$ python3 -q
>>> import numpy as np
>>> np.set_printoptions(precision=2, suppress=True, linewidth=140)
>>> def rd(a):
...     return np.round(a, 2) + 0
... 
>>> E = np.load("dump.npy")
>>> E
array([[-0.4 , -0.2 ,  0.  ,  1.2 ],
       [ 0.56,  0.28,  0.  , -1.68],
       [ 0.2 ,  0.1 ,  0.  , -0.6 ],
       [-0.56, -0.28,  0.  ,  1.68],
       [-0.44, -0.22,  0.  ,  1.32],
       [-0.24, -0.12,  0.  ,  0.72]])
>>> left, sv, Vt = np.linalg.svd(E)
>>> V = Vt[:(sv > 1e-8).sum()]
>>> rng = np.random.default_rng(35)
>>> vec = E[4] + -3 * E[5] + rng.integers(2) * np.eye(4)[3]
>>> rd(vec)
array([ 0.28,  0.14,  0.  , -0.84])
>>> rd(np.linalg.norm(vec - V.T @ V @ vec))
np.float64(0.0)
>>> rd(np.diag(V.T @ V))
array([0.1 , 0.02, 0.  , 0.88])
>>> np.linalg.matrix_rank(np.vstack([E, vec]))
np.int64(1)
>>> J, _ = np.linalg.qr(np.array([[-0.2, 0.2, 0.0, -0.4, -0.4, 0.3, 1.4, 0.2],
...     [1.1, 1.3, 0.1, 0.5, 0.6, 1.2, 0.5, 0.3],
...     [-0.8, 0.2, 1.1, -0.9, -0.2, -1.7, -1.0, 0.1],
...     [0.4, 1.5, 0.5, 0.6, 1.2, -0.1, -1.7, 0.3],
...     [2.3, -1.0, 1.2, -0.9, -2.1, -0.1, -0.8, 1.1],
...     [0.6, -1.1, -0.7, 0.2, 1.4, -1.5, 1.0, 2.7],
...     [0.1, -1.1, 2.1, -0.6, -0.1, 1.2, -0.9, 0.7],
...     [0.6, 0.6, 0.4, -0.2, 0.8, -0.5, -0.8, -1.6]]))
>>> rd(J)
array([[-0.07, -0.06, -0.03,  0.44,  0.07, -0.51,  0.39,  0.62],
       [ 0.39, -0.51,  0.  , -0.13,  0.04, -0.37,  0.43, -0.5 ],
       [-0.28, -0.04, -0.5 ,  0.49,  0.3 ,  0.4 ,  0.3 , -0.3 ],
       [ 0.14, -0.56, -0.23, -0.37,  0.12,  0.44,  0.08,  0.52],
       [ 0.81,  0.27, -0.17,  0.34, -0.26,  0.23,  0.02,  0.09],
       [ 0.21,  0.37,  0.38, -0.19,  0.71,  0.14,  0.32,  0.05],
       [ 0.04,  0.39, -0.71, -0.46,  0.1 , -0.34,  0.03,  0.03],
       [ 0.21, -0.24, -0.12,  0.25,  0.55, -0.24, -0.68, -0.01]])
>>> rd(J.T @ J)
array([[1., 0., 0., 0., 0., 0., 0., 0.],
       [0., 1., 0., 0., 0., 0., 0., 0.],
       [0., 0., 1., 0., 0., 0., 0., 0.],
       [0., 0., 0., 1., 0., 0., 0., 0.],
       [0., 0., 0., 0., 1., 0., 0., 0.],
       [0., 0., 0., 0., 0., 1., 0., 0.],
       [0., 0., 0., 0., 0., 0., 1., 0.],
       [0., 0., 0., 0., 0., 0., 0., 1.]])
>>> rd(np.linalg.svd(J, compute_uv=False))
array([1., 1., 1., 1., 1., 1., 1., 1.])
>>> rd(J @ J.T)
array([[1., 0., 0., 0., 0., 0., 0., 0.],
       [0., 1., 0., 0., 0., 0., 0., 0.],
       [0., 0., 1., 0., 0., 0., 0., 0.],
       [0., 0., 0., 1., 0., 0., 0., 0.],
       [0., 0., 0., 0., 1., 0., 0., 0.],
       [0., 0., 0., 0., 0., 1., 0., 0.],
       [0., 0., 0., 0., 0., 0., 1., 0.],
       [0., 0., 0., 0., 0., 0., 0., 1.]])
>>> rd((J - J.T) / 2)
array([[ 0.  , -0.23,  0.13,  0.15, -0.37, -0.36,  0.18,  0.2 ],
       [ 0.23,  0.  ,  0.02,  0.22, -0.11, -0.37,  0.02, -0.13],
       [-0.13, -0.02,  0.  ,  0.36,  0.24,  0.01,  0.51, -0.09],
       [-0.15, -0.22, -0.36,  0.  , -0.11,  0.32,  0.27,  0.14],
       [ 0.37,  0.11, -0.24,  0.11,  0.  , -0.24, -0.04, -0.23],
       [ 0.36,  0.37, -0.01, -0.32,  0.24,  0.  ,  0.33,  0.14],
       [-0.18, -0.02, -0.51, -0.27,  0.04, -0.33,  0.  ,  0.36],
       [-0.2 ,  0.13,  0.09, -0.14,  0.23, -0.14, -0.36,  0.  ]])
>>> rd(np.linalg.det(J))
np.float64(-1.0)
>>> np.allclose(J @ J.T, J.T @ J)
True
>>> rd(np.linalg.matrix_power(J, 4))
array([[-0.33, -0.5 , -0.09,  0.56,  0.39,  0.37, -0.1 , -0.12],
       [-0.3 ,  0.36,  0.25,  0.49, -0.65,  0.18, -0.1 , -0.09],
       [ 0.27, -0.49, -0.56,  0.01, -0.59,  0.11,  0.13,  0.05],
       [-0.25,  0.14, -0.15,  0.02,  0.05,  0.18,  0.15,  0.92],
       [ 0.19, -0.54,  0.69, -0.02, -0.17, -0.12, -0.24,  0.32],
       [-0.21, -0.02, -0.33,  0.16, -0.01, -0.65, -0.62,  0.12],
       [-0.38, -0.07, -0.05, -0.61, -0.12,  0.46, -0.49, -0.09],
       [ 0.66,  0.28, -0.09,  0.21,  0.13,  0.38, -0.5 ,  0.12]])
>>> np.allclose(J, J.T)
False
>>> rd(np.sort(np.abs(np.linalg.eigvals(J))))
array([1., 1., 1., 1., 1., 1., 1., 1.])
>>> F = np.load("data.npy")
>>> rd(F)
array([[-0.06, -0.78,  0.5 , -0.17,  0.24,  0.23],
       [-0.19, -0.21,  0.07,  0.89,  0.1 , -0.33],
       [-0.84, -0.05, -0.04, -0.07, -0.51,  0.17],
       [ 0.1 , -0.25,  0.07, -0.31, -0.38, -0.83],
       [ 0.48, -0.33, -0.22,  0.24, -0.66,  0.35],
       [-0.13, -0.42, -0.83, -0.12,  0.31, -0.06]])
>>> # orthonormal columns
>>> B = np.linalg.inv(F)
>>> rd(B)
array([[-0.06, -0.19, -0.84,  0.1 ,  0.48, -0.13],
       [-0.78, -0.21, -0.05, -0.25, -0.33, -0.42],
       [ 0.5 ,  0.07, -0.04,  0.07, -0.22, -0.83],
       [-0.17,  0.89, -0.07, -0.31,  0.24, -0.12],
       [ 0.24,  0.1 , -0.51, -0.38, -0.66,  0.31],
       [ 0.23, -0.33,  0.17, -0.83,  0.35, -0.06]])
>>> rd(np.linalg.det(F) * np.linalg.det(B))
np.float64(1.0)
>>> (np.abs(B) > 1e-9).astype(int)
array([[1, 1, 1, 1, 1, 1],
       [1, 1, 1, 1, 1, 1],
       [1, 1, 1, 1, 1, 1],
       [1, 1, 1, 1, 1, 1],
       [1, 1, 1, 1, 1, 1],
       [1, 1, 1, 1, 1, 1]])
>>> rd(F @ B)
array([[1., 0., 0., 0., 0., 0.],
       [0., 1., 0., 0., 0., 0.],
       [0., 0., 1., 0., 0., 0.],
       [0., 0., 0., 1., 0., 0.],
       [0., 0., 0., 0., 1., 0.],
       [0., 0., 0., 0., 0., 1.]])
>>> np.allclose(B, F.T)
True
>>> vec = np.array([3, 2, 3, 0, 0, 0])
>>> rd(np.linalg.det(B))
np.float64(-1.0)
>>> rd(B.T @ (B @ vec))
array([3., 2., 3., 0., 0., 0.])
>>> rd(np.sort(np.abs(np.degrees(np.angle(np.linalg.eigvals(B))))))
array([  0.  ,  87.02,  87.02, 136.08, 136.08, 180.  ])
>>> rd(np.linalg.inv(B))
array([[-0.06, -0.78,  0.5 , -0.17,  0.24,  0.23],
       [-0.19, -0.21,  0.07,  0.89,  0.1 , -0.33],
       [-0.84, -0.05, -0.04, -0.07, -0.51,  0.17],
       [ 0.1 , -0.25,  0.07, -0.31, -0.38, -0.83],
       [ 0.48, -0.33, -0.22,  0.24, -0.66,  0.35],
       [-0.13, -0.42, -0.83, -0.12,  0.31, -0.06]])
>>> 6 - np.linalg.matrix_rank(B - np.eye(6), tol=1e-8)
np.int64(1)
>>> data = np.load("out7.npy")
>>> data
array([[ 0, -3, -1,  1, -1, -3, -2],
       [-3,  0, -1,  0, -2,  2,  4],
       [-1, -1,  4,  2,  2,  1,  1],
       [ 1,  0,  2, -2, -1,  0, -1],
       [-1, -2,  2, -1, -4,  2, -2],
       [-3,  2,  1,  0,  2,  4,  2],
       [-2,  4,  1, -1, -2,  2,  0]])
>>> idx = rng.permutation(7)
>>> idx
array([3, 4, 5, 1, 6, 2, 0])
>>> B = data[idx][:, idx]
>>> np.trace(B)
np.int64(2)
>>> rd(np.abs(np.linalg.eigvals(data)).max())
np.float64(9.41)
>>> np.allclose(data @ data.T, data.T @ data)
True
>>> np.allclose(data, data.T)
True
>>> np.trace(data)
np.int64(2)
>>> B = np.array([[3, -2], [1, -2], [2, 2], [-1, 3], [2, 0], [0, 0], [3, -1]])
>>> np.einsum("ik,kj->ji", data, B)
array([[-14,  -3,   9,   4, -14,   5,  -3],
       [  9,   0,  17,  -3,   9,   2,  -5]])
>>> np.einsum("ij->j", data)
array([-9,  0,  8, -1, -6,  8,  2])
>>> np.linalg.matrix_rank(np.vstack([data, B.T]))
np.int64(7)
>>> data @ B
array([[-14,   9],
       [ -3,   0],
       [  9,  17],
       [  4,  -3],
       [-14,   9],
       [  5,   2],
       [ -3,  -5]])
>>> B.T @ data.T
array([[-14,  -3,   9,   4, -14,   5,  -3],
       [  9,   0,  17,  -3,   9,   2,  -5]])
>>> np.einsum("ik,kj->ij", data, B)
array([[-14,   9],
       [ -3,   0],
       [  9,  17],
       [  4,  -3],
       [-14,   9],
       [  5,   2],
       [ -3,  -5]])
>>> np.linalg.matrix_rank(data @ B)
np.int64(2)
>>> mat = np.array([[279, -159, 65, 57],
...     [-159, 347, 87, -34],
...     [65, 87, 281, -113],
...     [57, -34, -113, 173]])
>>> # symmetric, so the eigenvalues are real
>>> B = np.linalg.inv(mat)
>>> rd(mat @ B)
array([[1., 0., 0., 0.],
       [0., 1., 0., 0.],
       [0., 0., 1., 0.],
       [0., 0., 0., 1.]])
>>> rd(np.linalg.cond(mat))
np.float64(12.99)
>>> rd(np.linalg.slogdet(mat)[0])
np.float64(1.0)
>>> np.allclose(B, mat.T)
False
>>> np.trace(mat)
np.int64(1080)
>>> rd(np.abs(np.linalg.eigvals(mat)).max())
np.float64(501.71)
>>> np.allclose(mat @ mat.T, mat.T @ mat)
True
>>> (mat + mat.T) / 2
array([[ 279., -159.,   65.,   57.],
       [-159.,  347.,   87.,  -34.],
       [  65.,   87.,  281., -113.],
       [  57.,  -34., -113.,  173.]])
>>> hat = np.triu(np.array([[1, 2, 0, 2], [1, 2, -1, 3], [0, -2, 3, 2], [1, -3, 3, 3]]), 1) + np.eye(4)
>>> B = hat @ mat @ np.linalg.inv(hat)
>>> B
array([[   75.,   317.,   330., -1426.],
       [  -53.,   264.,  -269.,   450.],
       [  179.,  -339.,  -284.,  1460.],
       [   57.,  -148.,  -261.,  1025.]])
>>> vec = np.array([0, 8, 4, 5])
>>> mat @ np.ones(4)
array([242., 241., 320.,  83.])
>>> np.einsum("ij,j->i", mat, vec)
array([-727, 2954, 1255,  141])
>>> np.sign((mat @ vec).round(6))
array([-1,  1,  1,  1])
>>> (mat @ vec).argmax()
np.int64(1)
>>> np.linalg.norm(mat @ vec) <= np.linalg.norm(mat, 2) * np.linalg.norm(vec) + 1e-9
np.True_
>>> mat @ (2 * vec)
array([-1454,  5908,  2510,   282])
>>> feats = 4 * np.eye(5) + np.ones((5, 5))
>>> feats
array([[5., 1., 1., 1., 1.],
       [1., 5., 1., 1., 1.],
       [1., 1., 5., 1., 1.],
       [1., 1., 1., 5., 1.],
       [1., 1., 1., 1., 5.]])
>>> # symmetric, so the eigenvalues are real
>>> vals, V = np.linalg.eigh(feats)
>>> vec = np.array([-1, 2, -3, 1, -3])
>>> rd(np.linalg.eigvalsh(feats[1:, 1:]))
array([4., 4., 4., 8.])
>>> rd(V * np.abs(vals) @ V.T)
array([[5., 1., 1., 1., 1.],
       [1., 5., 1., 1., 1.],
       [1., 1., 5., 1., 1.],
       [1., 1., 1., 5., 1.],
       [1., 1., 1., 1., 5.]])
>>> rd(V * np.maximum(vals, 0) @ V.T)
array([[5., 1., 1., 1., 1.],
       [1., 5., 1., 1., 1.],
       [1., 1., 5., 1., 1.],
       [1., 1., 1., 5., 1.],
       [1., 1., 1., 1., 5.]])
>>> rd(V * np.sqrt(vals) @ V.T)
array([[2.2, 0.2, 0.2, 0.2, 0.2],
       [0.2, 2.2, 0.2, 0.2, 0.2],
       [0.2, 0.2, 2.2, 0.2, 0.2],
       [0.2, 0.2, 0.2, 2.2, 0.2],
       [0.2, 0.2, 0.2, 0.2, 2.2]])
>>> vec @ feats @ vec
np.float64(112.0)
